In [1]: import numpy as np

In [2]: import numpy.linalg as la

In [3]: np.set_printoptions(suppress=True, linewidth=200)

In [4]: tidy = lambda a: np.round(a, 3) + 0

In [5]: arr = np.load("case2.npy")

In [6]: tidy(arr)
Out[6]: 
array([[ 0.549,  0.15 ,  0.163,  0.398,  0.2  ],
       [ 0.15 ,  0.889,  0.091, -0.246,  0.086],
       [ 0.163,  0.091,  0.051,  0.099,  0.061],
       [ 0.398, -0.246,  0.099,  0.437,  0.132],
       [ 0.2  ,  0.086,  0.061,  0.132,  0.074]])

In [7]: rk = la.matrix_rank(arr)

In [8]: rk
Out[8]: np.int64(2)

In [9]: N = la.svd(arr)[2][rk:].T

In [10]: tidy(N @ N.T)
Out[10]: 
array([[ 0.451, -0.15 , -0.163, -0.398, -0.2  ],
       [-0.15 ,  0.111, -0.091,  0.246, -0.086],
       [-0.163, -0.091,  0.949, -0.099, -0.061],
       [-0.398,  0.246, -0.099,  0.563, -0.132],
       [-0.2  , -0.086, -0.061, -0.132,  0.926]])

In [11]: print(np.allclose(arr @ N, 0))
True

In [12]: [int(la.matrix_rank(arr[:, :j + 1])) for j in range(5)]
Out[12]: [1, 2, 2, 2, 2]

In [13]: N.shape
Out[13]: (5, 3)

In [14]: [int(la.matrix_rank(arr[:i])) for i in range(1, len(arr) + 1)]
Out[14]: [1, 2, 2, 2, 2]

In [15]: Uu, sigma, Vt = la.svd(arr)

In [16]: np.argmax(sigma[:-1] / (sigma[1:] + 1e-6)) + 1
Out[16]: np.int64(2)

In [17]: A2 = Uu[:, :2] @ np.diag(sigma[:2]) @ Vt[:2]

In [18]: tidy(la.norm(arr - A2) / la.norm(arr))
Out[18]: np.float64(0.0)

In [19]: print(tidy(la.norm(arr - A2, 2)), tidy(sigma[2]))
0.0 0.0

In [20]: f, v = arr[2], arr[4]

In [21]: tidy(f @ v)
Out[21]: np.float64(0.061)

In [22]: p = (f @ v) / (f @ f) * f

In [23]: tidy(p)
Out[23]: array([0.196, 0.109, 0.061, 0.119, 0.073])

In [24]: tidy(la.norm(f + v) ** 2 + la.norm(f - v) ** 2)
Out[24]: np.float64(0.25)

In [25]: A2 = np.array([[1, 1, 2], [1, 0, 0], [1, 3, 2]])

In [26]: m1 = np.tril(A2)

In [27]: print(m1)
[[1 0 0]
 [1 0 0]
 [1 3 2]]

In [28]: # rank 2

In [29]: theta = np.radians(36)

In [30]: r_ = np.eye(3)

In [31]: r_[1, 1] = r_[2, 2] = np.cos(theta)

In [32]: r_[1, 2], r_[2, 1] = -np.sin(theta), np.sin(theta)

In [33]: tidy(r_)
Out[33]: 
array([[ 1.   ,  0.   ,  0.   ],
       [ 0.   ,  0.809, -0.588],
       [ 0.   ,  0.588,  0.809]])

In [34]: A2 = m1 @ r_.T

In [35]: np.allclose(la.norm(m1, axis=1), la.norm(A2, axis=1))
Out[35]: True

In [36]: tidy(A2)
Out[36]: 
array([[1.   , 0.   , 0.   ],
       [1.   , 0.   , 0.   ],
       [1.   , 1.251, 3.381]])

In [37]: tidy(la.det(r_)), tidy(np.trace(r_))
Out[37]: (np.float64(1.0), np.float64(2.618))

In [38]: rng = np.random.default_rng(25)

In [39]: lab = rng.integers(0, 2, 3)

In [40]: feats = np.array([[-7, -7, 5], [-3, -4, 3], [-9, 2, -2]]) * (lab[:, None] == lab)

In [41]: feats
Out[41]: 
array([[-7,  0,  5],
       [ 0, -4,  0],
       [-9,  0, -2]])

In [42]: f = np.array([3, 0])

In [43]: np.array([np.convolve(row, f, "same") for row in feats])
Out[43]: 
array([[-21,   0,  15],
       [  0, -12,   0],
       [-27,   0,  -6]])

In [44]: np.polyval(f, feats[1])
Out[44]: array([  0, -12,   0])

In [45]: tidy(la.det(feats))
Out[45]: np.float64(-236.0)

In [46]: np.flatnonzero(la.matrix_power((feats != 0) + (feats.T != 0) + np.eye(3), 3)[1])
Out[46]: array([1])

In [47]: hat = np.triu(np.array([[-2, -1, -3], [0, -1, -3], [0, -1, 0]]), 1) + np.eye(3)

In [48]: A2 = hat @ feats @ la.inv(hat)

In [49]: la.matrix_rank(A2)
Out[49]: np.int64(3)

In [50]: hat @ feats - feats @ hat
Out[50]: 
array([[ 27.,  -3., -15.],
       [ 27.,   0.,  -6.],
       [  0.,  -9., -27.]])

In [51]: A2
Out[51]: 
array([[ 20.,  24., 143.],
       [ 27.,  23., 156.],
       [ -9.,  -9., -56.]])

In [52]: np.argsort(-la.norm(A2, axis=0).round(6), kind="stable")[:3]
Out[52]: array([2, 0, 1])

In [53]: A2 = la.inv(feats)

In [54]: tidy(la.cond(feats))
Out[54]: np.float64(2.881)

In [55]: tidy(la.slogdet(feats)[0])
Out[55]: np.float64(-1.0)

In [56]: print(np.allclose(A2, feats.T))
False

In [57]: tidy(feats @ A2)
Out[57]: 
array([[1., 0., 0.],
       [0., 1., 0.],
       [0., 0., 1.]])

In [58]: E = np.array([[0, -2, -1, 0], [2, 2, -2, 6], [1, 1, 0, 3]])

In [59]: E.reshape(2, -1)
Out[59]: 
array([[ 0, -2, -1,  0,  2,  2],
       [-2,  6,  1,  1,  0,  3]])

In [60]: t3 = E.reshape(3, 2, -1)

In [61]: t3.transpose(1, 0, 2)
Out[61]: 
array([[[ 0, -2],
        [ 2,  2],
        [ 1,  1]],

       [[-1,  0],
        [-2,  6],
        [ 0,  3]]])

In [62]: np.swapaxes(t3, 1, 2)[0]
Out[62]: 
array([[ 0, -1],
       [-2,  0]])

In [63]: np.einsum("ihd,ihd->ih", t3, t3)
Out[63]: 
array([[ 4,  1],
       [ 8, 40],
       [ 2,  9]])

In [64]: print(t3[:, 0])
[[ 0 -2]
 [ 2  2]
 [ 1  1]]

In [65]: M = np.load("m.npy")

In [66]: print(M)
[[4 8 2 3]
 [4 8 2 3]
 [3 0 2 2]]

In [67]: f, v = M[2], M[1]

In [68]: print(f @ v)
22

In [69]: f @ f
Out[69]: np.int64(17)

In [70]: p = (f @ v) / (f @ f) * f

In [71]: la.matrix_rank(np.outer(f, v))
Out[71]: np.int64(1)

In [72]: tidy(la.norm(f + v) ** 2 + la.norm(f - v) ** 2)
Out[72]: np.float64(220.0)

In [73]: np.outer(f, v)
Out[73]: 
array([[12, 24,  6,  9],
       [ 0,  0,  0,  0],
       [ 8, 16,  4,  6],
       [ 8, 16,  4,  6]])

In [74]: M.reshape(-1, 2)
Out[74]: 
array([[4, 8],
       [2, 3],
       [4, 8],
       [2, 3],
       [3, 0],
       [2, 2]])

In [75]: M.reshape(2, -1)
Out[75]: 
array([[4, 8, 2, 3, 4, 8],
       [2, 3, 3, 0, 2, 2]])

In [76]: M.ravel(order="F")
Out[76]: array([4, 4, 3, 8, 8, 0, 2, 2, 2, 3, 3, 2])

In [77]: t3 = M.reshape(3, 2, -1)

In [78]: t3.transpose(1, 0, 2)
Out[78]: 
array([[[4, 8],
        [4, 8],
        [3, 0]],

       [[2, 3],
        [2, 3],
        [2, 2]]])

In [79]: t3[:, 0]
Out[79]: 
array([[4, 8],
       [4, 8],
       [3, 0]])

In [80]: np.swapaxes(t3, 1, 2)[0]
Out[80]: 
array([[4, 2],
       [8, 3]])

In [81]: np.einsum("ihd,jhd->hij", t3, t3).shape
Out[81]: (2, 3, 3)

In [82]: print(t3.sum(axis=1))
[[ 6 11]
 [ 6 11]
 [ 5  2]]

In [83]: tidy(np.trace(la.pinv(M) @ M))
Out[83]: np.float64(2.0)

In [84]: np.allclose(M[:-1].T @ la.lstsq(M[:-1].T, M[-1])[0], M[-1])
Out[84]: False

In [85]: la.lstsq(M[:-1].T, M[-1])[2]
Out[85]: np.int32(1)

In [86]: np.abs(np.diag(la.qr(M)[1])) > 1e-9
Out[86]: array([ True,  True, False])

In [87]: hat = np.triu(np.array([[0, 3, -2], [1, 0, 2], [-1, -1, 2]]), 1) + np.eye(3)

In [88]: A2 = hat @ m1 @ la.inv(hat)

In [89]: print(A2)
[[  2. -12.  24.]
 [  3.  -3.  16.]
 [  1.   0.   4.]]

In [90]: la.matrix_rank(A2)
Out[90]: np.int64(2)

In [91]: tidy(la.det(A2))
Out[91]: np.float64(0.0)

In [92]: rk = la.matrix_rank(M)

In [93]: rk
Out[93]: np.int64(2)

In [94]: N = la.svd(M)[2][rk:].T

In [95]: la.matrix_rank(M.T @ M), la.matrix_rank(M @ M.T)
Out[95]: (np.int64(2), np.int64(2))

In [96]: [int(la.matrix_rank(M[:, :j + 1])) for j in range(4)]
Out[96]: [1, 2, 2, 2]

In [97]: np.allclose(M @ N, 0)
Out[97]: True

In [98]: N.shape
Out[98]: (4, 2)

In [99]: J = np.load("x.npy")

In [100]: J
Out[100]: 
array([[5., 1., 1., 1., 1.],
       [1., 5., 1., 1., 1.],
       [1., 1., 5., 1., 1.],
       [1., 1., 1., 5., 1.],
       [1., 1., 1., 1., 5.]])

In [101]: hat = np.triu(np.array([[0, -2, -3, -3, 3],
     ...:     [3, 0, 1, -2, -3],
     ...:     [2, -2, -1, -2, 1],
     ...:     [0, -2, 0, -3, 2],
     ...:     [3, 0, 2, -3, -2]]), 1) + np.eye(5)

In [102]: A2 = hat @ J @ la.inv(hat)

In [103]: hat @ J - J @ hat
Out[103]: 
array([[-5., -3., -3.,  2., -8.],
       [-4., -2., -2.,  3., -7.],
       [-1.,  1.,  1.,  6., -4.],
       [ 2.,  4.,  4.,  9., -1.],
       [ 0.,  2.,  2.,  7., -3.]])

In [104]: tidy(np.poly(A2))
Out[104]: array([    1.,   -25.,   240., -1120.,  2560., -2304.])

In [105]: lab = rng.permutation(5)

In [106]: lab
Out[106]: array([0, 2, 1, 3, 4])

In [107]: A2 = J[lab][:, lab]

In [108]: np.allclose(A2, J)
Out[108]: True

In [109]: A2 = J / np.sqrt((J ** 2).mean(axis=1, keepdims=True))

In [110]: print(tidy(la.norm(A2, axis=1)))
[2.236 2.236 2.236 2.236 2.236]

In [111]: tidy(A2[0])
Out[111]: array([2.076, 0.415, 0.415, 0.415, 0.415])

In [112]: print(J - J.mean(axis=1, keepdims=True))
[[ 3.2 -0.8 -0.8 -0.8 -0.8]
 [-0.8  3.2 -0.8 -0.8 -0.8]
 [-0.8 -0.8  3.2 -0.8 -0.8]
 [-0.8 -0.8 -0.8  3.2 -0.8]
 [-0.8 -0.8 -0.8 -0.8  3.2]]

In [113]: la.matrix_rank(A2) == la.matrix_rank(J)
Out[113]: np.True_

In [114]: q = J.astype(float).copy()

In [115]: for j in range(5):
     ...:     q[:, j] -= q[:, :j] @ (q[:, :j].T @ q[:, j])
     ...:     q[:, j] /= la.norm(q[:, j])
     ...: 

In [116]: tidy(q.T @ J)
Out[116]: 
array([[5.385, 2.414, 2.414, 2.414, 2.414],
       [0.   , 4.814, 1.49 , 1.49 , 1.49 ],
       [0.   , 0.   , 4.577, 1.082, 1.082],
       [0.   , 0.   , 0.   , 4.448, 0.85 ],
       [0.   , 0.   , 0.   , 0.   , 4.366]])

In [117]: np.fft.fft(J[0])
Out[117]: array([9.+0.j, 4.+0.j, 4.+0.j, 4.+0.j, 4.+0.j])

In [118]: (J @ J)[0]
Out[118]: array([29., 13., 13., 13., 13.])

In [119]: np.allclose(J @ J.T, J.T @ J)
Out[119]: True

In [120]: A = np.vander(np.arange(7) - 3, 4, increasing=True)

In [121]: print(A)
[[  1  -3   9 -27]
 [  1  -2   4  -8]
 [  1  -1   1  -1]
 [  1   0   0   0]
 [  1   1   1   1]
 [  1   2   4   8]
 [  1   3   9  27]]

In [122]: lab = rng.permutation(4)

In [123]: A2 = A[:, lab] * rng.choice([-1, 1], 4)

In [124]: A2
Out[124]: 
array([[-27,   3,  -1,   9],
       [ -8,   2,  -1,   4],
       [ -1,   1,  -1,   1],
       [  0,   0,  -1,   0],
       [  1,  -1,  -1,   1],
       [  8,  -2,  -1,   4],
       [ 27,  -3,  -1,   9]])

In [125]: Uu, _, Vt = la.svd(A.T @ A2)

In [126]: tidy(Uu @ Vt)
Out[126]: 
array([[ 0.,  0., -1.,  0.],
       [ 0., -1.,  0.,  0.],
       [ 0.,  0.,  0.,  1.],
       [ 1.,  0.,  0.,  0.]])

In [127]: mat = np.loadtxt("a.csv", delimiter=",")

In [128]: print(tidy(mat))
[[ 0.389 -0.056 -0.278 -0.278 -0.056  0.278]
 [-0.056  0.008  0.04   0.04   0.008 -0.04 ]
 [-0.278  0.04   0.198  0.198  0.04  -0.198]
 [-0.278  0.04   0.198  0.198  0.04  -0.198]
 [-0.056  0.008  0.04   0.04   0.008 -0.04 ]
 [ 0.278 -0.04  -0.198 -0.198 -0.04   0.198]]

In [129]: # symmetric, so the eigenvalues are real

In [130]: np.argsort(-la.norm(mat, axis=0).round(6), kind="stable")[:3]
Out[130]: array([0, 2, 3])

In [131]: la.cond(mat) > 100
Out[131]: np.True_

In [132]: la.matrix_rank(mat, rtol=0.1)
Out[132]: np.int64(1)

In [133]: lab = rng.permutation(6)

In [134]: lab
Out[134]: array([0, 2, 5, 3, 1, 4])

In [135]: A2 = mat[lab][:, lab]

In [136]: tidy(np.sort(np.abs(la.eigvals(A2))))
Out[136]: array([0., 0., 0., 0., 0., 1.])

In [137]: np.allclose(A2, mat)
Out[137]: False

In [138]: tidy(A2)
Out[138]: 
array([[ 0.389, -0.278,  0.278, -0.278, -0.056, -0.056],
       [-0.278,  0.198, -0.198,  0.198,  0.04 ,  0.04 ],
       [ 0.278, -0.198,  0.198, -0.198, -0.04 , -0.04 ],
       [-0.278,  0.198, -0.198,  0.198,  0.04 ,  0.04 ],
       [-0.056,  0.04 , -0.04 ,  0.04 ,  0.008,  0.008],
       [-0.056,  0.04 , -0.04 ,  0.04 ,  0.008,  0.008]])

In [139]: x0 = np.array([4, 0, 2, -4, -5, 1])

In [140]: print(la.norm(mat @ x0) <= la.norm(mat, 2) * la.norm(x0) + 1e-9)
True

In [141]: tidy(np.einsum("ij,j->i", mat, x0))
Out[141]: array([ 2.667, -0.381, -1.905, -1.905, -0.381,  1.905])

In [142]: tidy((mat * x0).sum(axis=1))
Out[142]: array([ 2.667, -0.381, -1.905, -1.905, -0.381,  1.905])

In [143]: (mat @ x0).argmax()
Out[143]: np.int64(0)

In [144]: tidy(mat @ x0)
Out[144]: array([ 2.667, -0.381, -1.905, -1.905, -0.381,  1.905])

In [145]: np.sign((mat @ x0).round(6))
Out[145]: array([ 1., -1., -1., -1., -1.,  1.])

In [146]: def softmax(z):
     ...:     e = np.exp(z - z.max(axis=-1, keepdims=True))
     ...:     return e / e.sum(axis=-1, keepdims=True)
     ...: 

In [147]: tidy(softmax(mat[1] + -2))
Out[147]: array([0.158, 0.168, 0.173, 0.173, 0.168, 0.16 ])

In [148]: tidy(softmax(mat).sum(axis=1))
Out[148]: array([1., 1., 1., 1., 1., 1.])

In [149]: tidy(softmax(10 * mat[1]))
Out[149]: array([0.09 , 0.17 , 0.233, 0.233, 0.17 , 0.105])

In [150]: print(tidy(softmax(mat[1])))
[0.158 0.168 0.173 0.173 0.168 0.16 ]

In [151]: S = mat @ mat.T / np.sqrt(6)

In [152]: softmax(S).round(6).argmax(axis=1)
Out[152]: array([0, 2, 2, 2, 2, 0])
